$ python -q
>>> import numpy as np
>>> np.set_printoptions(suppress=True, linewidth=100)
>>> J = np.load("test18.npy")
>>> print(J)
[[ 1 -1  1 -1]
 [ 1  0  0  0]
 [ 1  1  1  1]
 [ 1  2  4  8]
 [ 1  3  9 27]]
>>> U, s, Vt = np.linalg.svd(J)
>>> print(s.round(3))
[30.076  2.5    1.558  0.857]
>>> print(np.argmax(s[:-1] / (s[1:] + 1e-6)) + 1)
1
>>> out = U[:, :1] @ np.diag(s[:1]) @ Vt[:1]
>>> print(np.round(np.linalg.norm(J - out, 2), 3), round(s[1], 3))
2.5 2.5
>>> print(round(float(np.linalg.norm(J - out) / np.linalg.norm(J)), 3))
0.101
>>> print(np.linalg.matrix_rank(out))
1
>>> vec = np.array([0, 2, 0, 1])
>>> y = J @ vec
>>> print(np.round(np.linalg.pinv(J) @ J, 3) + 0)
[[1. 0. 0. 0.]
 [0. 1. 0. 0.]
 [0. 0. 1. 0.]
 [0. 0. 0. 1.]]
>>> print(np.round(np.linalg.lstsq(J, y)[0], 3) + 0)
[0. 2. 0. 1.]
>>> print(y)
[-3  0  3 12 33]
>>> rng = np.random.default_rng(895)
>>> y = y + 0.05 * rng.normal(size=5)
>>> print(y.round(3))
[-3.103 -0.011  3.036 11.982 33.056]
>>> b, *_ = np.linalg.lstsq(J, y)
>>> print(round(float(np.linalg.norm(y - J @ b)), 3))
0.035
>>> print(b.round(3))
[ 0.005  2.045 -0.053  1.014]
>>> print([round(float(np.linalg.norm(np.linalg.solve(J.T @ J + lam * np.eye(4), J.T @ y))), 2) for lam in (0, 1, 10, 100)])
[2.28, 1.81, 1.22, 1.06]
>>> out = np.c_[J[:, :3] @ np.array([[4, 3, 3], [4, 0, 5], [5, 5, 4]]), np.array([1, 0, 3, -3, 1])]
>>> print(out)
[[ 5  8  2  1]
 [ 4  3  3  0]
 [13  8 12  3]
 [32 23 29 -3]
 [61 48 54  1]]
>>> print(np.linalg.matrix_rank(out))
4
>>> print(np.round(np.linalg.norm(out - J @ np.linalg.lstsq(J, out)[0], axis=0), 3) + 0)
[0.    0.    0.    3.825]
>>> print(np.round(np.linalg.norm(np.linalg.qr(J)[0].T @ out, axis=0) ** 2 / ((out ** 2).sum(axis=0) + 1e-12), 3))
[1.    1.    1.    0.269]
>>> blk = np.stack([J, -1 * J, J[::-1]])
>>> print(np.round(np.linalg.norm(blk, axis=(1, 2)), 3))
[30.232 30.232 30.232]
>>> f, g = J[3], J[1]
>>> print(f @ g)
1
>>> print(f @ f)
85
>>> pr = (f @ g) / (f @ f) * f
>>> print(np.outer(f, g))
[[1 0 0 0]
 [2 0 0 0]
 [4 0 0 0]
 [8 0 0 0]]
>>> print((g - pr) @ f)
0.0
>>> print(np.round(np.linalg.norm(f + g) ** 2 + np.linalg.norm(f - g) ** 2, 3))
172.0
>>> print(pr.round(3))
[0.012 0.024 0.047 0.094]
>>> out = np.array([[-2, 1], [2, -1]])
>>> X = np.tile(out, (2, 2))
>>> print(X)
[[-2  1 -2  1]
 [ 2 -1  2 -1]
 [-2  1 -2  1]
 [ 2 -1  2 -1]]
>>> print(round(float(np.linalg.det(X)), 3))
0.0
>>> np.linalg.determinant(X)
Traceback (most recent call last):
  File "<python-input-42>", line 1, in <module>
    np.linalg.determinant(X)
    ^^^^^^^^^^^^^^^^^^^^^
AttributeError: module 'numpy.linalg' has no attribute 'determinant'
>>> print((X + X.T) / 2)
[[-2.   1.5 -2.   1.5]
 [ 1.5 -1.   1.5 -1. ]
 [-2.   1.5 -2.   1.5]
 [ 1.5 -1.   1.5 -1. ]]
>>> print(X @ X)
[[ 12  -6  12  -6]
 [-12   6 -12   6]
 [ 12  -6  12  -6]
 [-12   6 -12   6]]
>>> print(np.allclose(X @ X.T, X.T @ X))
False
>>> print(np.round(np.abs(np.linalg.eigvals(X)).max(), 3))
6.0
>>> print(np.round(np.sort(np.abs(np.linalg.eigvals(X))), 3) + 0)
[0. 0. 0. 6.]
>>> U, s, Vt = np.linalg.svd(X)
>>> print(np.argmax(s[:-1] / (s[1:] + 1e-6)) + 1)
1
>>> out = U[:, :1] @ np.diag(s[:1]) @ Vt[:1]
>>> print(np.round(np.linalg.norm(X - out) / np.linalg.norm(X), 3))
0.0
>>> print(np.round(np.linalg.norm(X - out, 2), 3), round(float(s[1]), 3))
0.0 0.0
>>> print(np.linalg.matrix_rank(out))
1
>>> print(out.round(3))
[[-2.  1. -2.  1.]
 [ 2. -1.  2. -1.]
 [-2.  1. -2.  1.]
 [ 2. -1.  2. -1.]]
>>> mat = np.load("dump.npy")
>>> print(mat.round(3))
[[-0.588 -0.297 -0.538 -0.455  0.262]
 [ 0.091 -0.876  0.265  0.293  0.262]
 [ 0.77  -0.015 -0.336 -0.349  0.416]
 [-0.045 -0.026  0.69  -0.721  0.034]
 [-0.226  0.379  0.226  0.256  0.83 ]]
>>> P = np.triu(np.array([[3, 0, -2, -1, 2],
...     [3, 2, -1, -2, 3],
...     [3, -3, -2, -2, 2],
...     [0, -3, 0, 3, -3],
...     [1, 0, -3, -1, -3]]), 1) + np.eye(5)
>>> out = P @ mat @ np.linalg.inv(P)
>>> print(round(np.trace(out), 3), np.round(np.trace(mat), 3))
-1.691 -1.691
>>> print(round(np.linalg.det(out), 3))
1.0
>>> print(np.round(np.poly(out), 3))
[ 1.     1.691  0.743 -0.743 -1.691 -1.   ]
>>> print(np.linalg.matrix_rank(out))
5
>>> print(np.round(np.linalg.svd(mat, compute_uv=False), 3))
[1. 1. 1. 1. 1.]
>>> print(np.round(mat @ mat.T, 3) + 0)
[[1. 0. 0. 0. 0.]
 [0. 1. 0. 0. 0.]
 [0. 0. 1. 0. 0.]
 [0. 0. 0. 1. 0.]
 [0. 0. 0. 0. 1.]]
>>> print(round(float(mat[:, 4] @ mat[:, 1]), 3))
-0.0
>>> print(np.round(mat.T @ mat, 3) + 0)
[[1. 0. 0. 0. 0.]
 [0. 1. 0. 0. 0.]
 [0. 0. 1. 0. 0.]
 [0. 0. 0. 1. 0.]
 [0. 0. 0. 0. 1.]]
>>> s = 3 * 0.7 ** np.arange(3)
>>> q, _ = np.linalg.qr(np.array([[-0.7, 0.0, -1.0], [-0.3, -1.2, -1.5], [0.5, -1.3, 1.1]]))
>>> K = rng.normal(size=(29, 3)) * s @ q
>>> print(K.round(3))
[[ 0.24   0.016  0.72 ]
 [ 0.528 -0.354 -0.785]
 [-2.202 -1.522  4.493]
 [-1.297 -1.784  2.668]
 [ 5.243  1.367 -0.413]
 [ 3.405  2.086 -0.12 ]
 [ 4.64   2.438 -2.149]
 [ 1.376  3.793  3.053]
 [ 5.829  2.923  1.504]
 [-0.411  0.574  0.351]
 [-1.44   0.707 -0.013]
 [-1.782  2.847  4.455]
 [-1.8   -0.929 -1.192]
 [ 5.874  0.969 -4.195]
 [ 1.232  1.763 -2.121]
 [-1.245 -0.56   4.035]
 [-5.846 -1.197  4.983]
 [-4.304  1.169  5.321]
 [-1.524 -0.021  1.119]
 [ 2.434  3.252  4.095]
 [-1.786  0.543  1.719]
 [ 2.598 -0.721 -4.913]
 [-0.204  0.07  -2.005]
 [ 1.545 -1.467 -1.099]
 [ 2.025  1.774 -2.499]
 [ 3.448  1.911  2.814]
 [-0.97   1.034  0.189]
 [ 1.248 -1.131 -5.172]
 [-2.807 -2.242  2.524]]
>>> def softmax(z):
...     e = np.exp(z - z.max(axis=-1, keepdims=True))
...     return e / e.sum(axis=-1, keepdims=True)
... 
>>> print(np.round(softmax(X[0]), 3))
[0.024 0.476 0.024 0.476]
>>> print(np.round(softmax(X[0] + 5), 3))
[0.024 0.476 0.024 0.476]
>>> print(np.round(softmax(X).sum(axis=1), 3))
[1. 1. 1. 1.]
>>> att = X @ X.T / np.sqrt(4)
>>> print(np.round(softmax(att)[0] @ X, 3))
[-2.  1. -2.  1.]
>>> print(softmax(att).round(6).argmax(axis=1))
[0 1 0 1]
>>> blk = np.stack([K, 5 * K, K[::-1]])
>>> print(np.round(np.einsum("bij,cij->bc", blk, blk), 3))
[[  590.068  2950.342    62.91 ]
 [ 2950.342 14751.711   314.548]
 [   62.91    314.548   590.068]]
>>> print(np.linalg.matrix_rank(blk))
[3 3 3]
>>> feats = np.load("layer12.npy")
>>> print(feats.round(3))
[[ 0.944 -0.13  -0.13  -0.056 -0.093 -0.056 -0.13  -0.13  -0.093 -0.093 -0.093]
 [-0.13   0.697 -0.303 -0.13  -0.217 -0.13  -0.303 -0.303 -0.217 -0.217 -0.217]
 [-0.13  -0.303  0.697 -0.13  -0.217 -0.13  -0.303 -0.303 -0.217 -0.217 -0.217]
 [-0.056 -0.13  -0.13   0.944 -0.093 -0.056 -0.13  -0.13  -0.093 -0.093 -0.093]
 [-0.093 -0.217 -0.217 -0.093  0.845 -0.093 -0.217 -0.217 -0.155 -0.155 -0.155]
 [-0.056 -0.13  -0.13  -0.056 -0.093  0.944 -0.13  -0.13  -0.093 -0.093 -0.093]
 [-0.13  -0.303 -0.303 -0.13  -0.217 -0.13   0.697 -0.303 -0.217 -0.217 -0.217]
 [-0.13  -0.303 -0.303 -0.13  -0.217 -0.13  -0.303  0.697 -0.217 -0.217 -0.217]
 [-0.093 -0.217 -0.217 -0.093 -0.155 -0.093 -0.217 -0.217  0.845 -0.155 -0.155]
 [-0.093 -0.217 -0.217 -0.093 -0.155 -0.093 -0.217 -0.217 -0.155  0.845 -0.155]
 [-0.093 -0.217 -0.217 -0.093 -0.155 -0.093 -0.217 -0.217 -0.155 -0.155  0.845]]
>>> vec = np.array([5, 2, 4, 6, -8, -1, 4, -5, 5, 8, 3])
>>> y = feats @ vec
>>> print(y.round(3))
[  3.05   -2.551  -0.551   4.05  -11.251  -2.95   -0.551  -9.551   1.749   4.749  -0.251]
>>> print(np.round(np.linalg.solve(feats.T, feats[2]), 3) + 0)
[0. 0. 1. 0. 0. 0. 0. 0. 0. 0. 0.]
>>> print(np.round(np.linalg.solve(feats, feats[:, 7]), 3) + 0)
[0. 0. 0. 0. 0. 0. 0. 1. 0. 0. 0.]
